>>> import numpy as np
>>> np.set_printoptions(precision=3, suppress=True, linewidth=140, floatmode="fixed")
>>> K = np.load("x.npy")
>>> K
array([[ 2, -2, -4,  2,  3,  2, -3, -4, -3,  0, -2, -3],
       [-2, -4,  1, -2,  2,  1,  1,  1,  2, -2, -1,  1],
       [-4,  1, -2,  1, -1, -3,  1,  1,  0,  4,  1,  1],
       [ 2, -2,  1, -4,  0,  4,  0,  0,  1, -2, -1,  2],
       [ 3,  2, -1,  0,  4, -1,  2,  0,  3,  1,  2,  1],
       [ 2,  1, -3,  4, -1,  2, -1, -2,  0, -2, -3,  0],
       [-3,  1,  1,  0,  2, -1,  2,  2,  1,  4, -2, -1],
       [-4,  1,  1,  0,  0, -2,  2, -4,  0,  1, -1, -2],
       [-3,  2,  0,  1,  3,  0,  1,  0, -2, -4,  3, -2],
       [ 0, -2,  4, -2,  1, -2,  4,  1, -4, -2,  4,  3],
       [-2, -1,  1, -1,  2, -3, -2, -1,  3,  4, -2, -1],
       [-3,  1,  1,  2,  1,  0, -1, -2, -2,  3, -1,  2]])
>>> W1 = np.array([[2, -3, 1, 3],
...     [-2, 3, 0, 1],
...     [-1, 2, 2, -1],
...     [1, 0, 0, 0],
...     [-2, 1, 0, 3],
...     [1, 1, 0, 0],
...     [0, -1, 3, 1],
...     [3, -3, 1, -2],
...     [0, -2, -1, 2],
...     [-3, -1, -3, -1],
...     [1, 2, -3, 0],
...     [-2, -2, 3, 3]])
>>> c = np.array([0, 1, -2, -2])
>>> act = np.maximum(K @ W1 + c, 0)
>>> np.linalg.matrix_rank(act)
np.int64(4)
>>> act
array([[ 2,  9,  0,  5],
       [ 4,  0, 12,  1],
       [ 0,  0,  0,  0],
       [ 8,  0, 16, 11],
       [ 0,  0,  0, 32],
       [10,  0,  4, 10],
       [ 0,  0,  0,  0],
       [ 0, 27,  0,  0],
       [ 4, 36,  0,  0],
       [ 1,  7, 26,  0],
       [ 0,  0,  0,  0],
       [ 0, 18,  0,  0]])
>>> (act > 0).astype(int)
array([[1, 1, 0, 1],
       [1, 0, 1, 1],
       [0, 0, 0, 0],
       [1, 0, 1, 1],
       [0, 0, 0, 1],
       [1, 0, 1, 1],
       [0, 0, 0, 0],
       [0, 1, 0, 0],
       [1, 1, 0, 0],
       [1, 1, 1, 0],
       [0, 0, 0, 0],
       [0, 1, 0, 0]])
>>> C = np.array([[0, -5, 4], [-5, 4, 5], [5, 5, 1], [3, 2, -2]])
>>> (act @ C).round(6).argmax(axis=1)
array([2, 0, 0, 0, 0, 0, 0, 2, 2, 1, 0, 2])
>>> feats = np.load("m.npy")
>>> feats
array([[ -1.466,   2.381, -14.725,  -0.700,   6.280,   2.563,  -1.691,   5.910],
       [  8.869, -10.800,   2.635,  -1.515,  -0.414,  19.562,  -9.795,  -0.330],
       [  5.905, -10.760,   7.064,  -2.375,   1.841, -12.765,  -8.897,   1.572],
       [ -0.995,  -6.507,   6.405,  -5.833,   6.956,   0.740,  -1.148,   8.679],
       [ -0.164,   2.090,  -9.078,  -2.435,   2.751,   2.332,   0.161,  -6.154],
       [ -3.232,   3.243,  -9.392,  -3.367,  -9.187,   5.438,  13.955,  -6.005],
       [  6.290,  -2.694, -14.286,  10.038,   2.473,  12.393,   1.701,  -5.196],
       [ -5.583,  10.474,   2.145,   1.848,   4.965,  -1.591,   3.014,  -3.371],
       [  0.533,   7.357,  15.967,   2.781,   2.609,  10.046,  13.474,  -4.073],
       [  8.658,  -1.005,   1.027,   3.042,   0.379,   2.006,   3.641,  -2.696],
       [ -5.489,   1.523,   7.173,  -8.677,   2.927,  -5.113,  -2.037,  13.612],
       [ -1.297,   3.232,  12.839,  -0.165,  -0.297,  -9.111,   3.339,  19.542],
       [ -2.221,   7.186,   4.329,   5.211,  -9.330,   8.786,  -2.316,  -3.944],
       [  3.432,  -8.273,  -3.961, -10.360,  -3.109,  -7.120,   2.028,  -4.923],
       [  2.013,  -0.315,   6.969,   3.424,   2.095, -10.082,   6.058,   6.539],
       [  4.018,   5.100,  -6.717,  -1.950,  -4.565,  -7.343,  -9.450,  -3.308],
       [ -2.715,  -4.234,   0.298,   5.824,   1.729,  -0.434, -14.258,   5.727],
       [-15.335,  -8.533,  -4.668,   3.030,  -0.976,   4.884,   7.955,   1.045],
       [ -4.102,   7.936, -12.116,  -2.640,   2.492,   9.409,  12.045,  -4.606],
       [ -8.073, -12.296,  -4.913,  15.365,  14.708,  -7.461,  -1.730,  -2.140],
       [  1.501,   7.800,  -8.166,  10.743,  -0.863,  -2.828,   1.326,   8.737],
       [ -7.707,  -1.377,   1.771,   2.313,  -2.675,  -4.140,   3.355,  -0.649],
       [  2.929,  12.537,   5.377,  -3.925,   4.071,  -1.988,  -0.561,  -3.171],
       [ -5.173,  -4.957,   8.849,  -1.567, -12.332,  -6.863,  -4.571,   5.673],
       [  0.566,  -0.159,  -5.446,   3.650,   4.103, -10.416,   2.153,  -7.639],
       [ -6.995,  -1.077,  -8.675,   8.196,  12.071,  -3.858,   6.749,  -1.564],
       [ 14.694, -19.785,  12.396,   1.018,  -3.832,  -0.714, -11.721,   8.818]])
>>> gram = np.cov(feats, rowvar=False)
>>> gram.shape
(8, 8)
>>> np.polyfit(feats[:, 3], feats[:, 7], 1)
array([-0.128,  1.114])
